In [1]: import numpy as np

In [2]: from numpy import linalg as LA

In [3]: np.set_printoptions(suppress=True, linewidth=100)

In [4]: tidy = lambda a: np.round(a, 2) + 0

In [5]: rng = np.random.default_rng(31)

In [6]: data = np.array([[3, -7, 4, 9, 6, -8, 8],
   ...:     [1, -3, -9, 5, 2, 8, 9],
   ...:     [-4, -8, -4, 4, -5, -4, -1],
   ...:     [-8, -5, -7, 9, -6, 4, -9],
   ...:     [1, -4, -6, -3, -6, 2, 4],
   ...:     [-6, -4, -1, 5, 4, -7, 7],
   ...:     [-6, 9, 9, -5, 1, -3, -1],
   ...:     [0, -6, 1, 8, -9, 2, -4],
   ...:     [5, -1, -7, -5, 8, 6, 4],
   ...:     [-8, 1, 8, 6, 2, 9, 2]]) * (rng.random((10, 7)) < 0.3)

In [7]: print(data)
[[ 0 -7  0  0  0 -8  8]
 [ 1  0  0  0  0  0  9]
 [ 0 -8 -4  0 -5  0  0]
 [ 0  0  0  0  0  0 -9]
 [ 0  0  0  0  0  2  0]
 [ 0  0  0  0  0 -7  0]
 [ 0  9  0 -5  0  0 -1]
 [ 0 -6  0  8  0  0  0]
 [ 0  0  0  0  0  0  0]
 [ 0  0  0  0  0  0  0]]

In [8]: # looks like rank 6

In [9]: print(np.argsort(-LA.norm(data, axis=0).round(6), kind="stable")[:3])
[1 6 5]

In [10]: print(LA.matrix_rank(data, rtol=0.1))
5

In [11]: print(tidy(LA.norm(data, 2) / LA.norm(data)))
0.7

In [12]: ang = np.radians(72)

In [13]: Rm = np.eye(7)

In [14]: Rm[2, 2] = Rm[4, 4] = np.cos(ang)

In [15]: Rm[2, 4], Rm[4, 2] = -np.sin(ang), np.sin(ang)

In [16]: print(tidy(Rm))
[[ 1.    0.    0.    0.    0.    0.    0.  ]
 [ 0.    1.    0.    0.    0.    0.    0.  ]
 [ 0.    0.    0.31  0.   -0.95  0.    0.  ]
 [ 0.    0.    0.    1.    0.    0.    0.  ]
 [ 0.    0.    0.95  0.    0.31  0.    0.  ]
 [ 0.    0.    0.    0.    0.    1.    0.  ]
 [ 0.    0.    0.    0.    0.    0.    1.  ]]

In [17]: M2 = data @ Rm.T

In [18]: print(tidy(M2))
[[ 0.   -7.    0.    0.    0.   -8.    8.  ]
 [ 1.    0.    0.    0.    0.    0.    9.  ]
 [ 0.   -8.    3.52  0.   -5.35  0.    0.  ]
 [ 0.    0.    0.    0.    0.    0.   -9.  ]
 [ 0.    0.    0.    0.    0.    2.    0.  ]
 [ 0.    0.    0.    0.    0.   -7.    0.  ]
 [ 0.    9.    0.   -5.    0.    0.   -1.  ]
 [ 0.   -6.    0.    8.    0.    0.    0.  ]
 [ 0.    0.    0.    0.    0.    0.    0.  ]
 [ 0.    0.    0.    0.    0.    0.    0.  ]]

In [19]: print(tidy(LA.svd(data, compute_uv=False)), tidy(LA.svd(M2, compute_uv=False)))
[18.7  14.13  9.43  7.59  2.94  0.72  0.  ] [18.7  14.13  9.43  7.59  2.94  0.72  0.  ]

In [20]: print(np.allclose(data @ data.T, M2 @ M2.T))
True

In [21]: print(np.allclose(LA.norm(data, axis=1), LA.norm(M2, axis=1)))
True

In [22]: print(tidy(LA.det(Rm)), tidy(np.trace(Rm)))
1.0 5.62
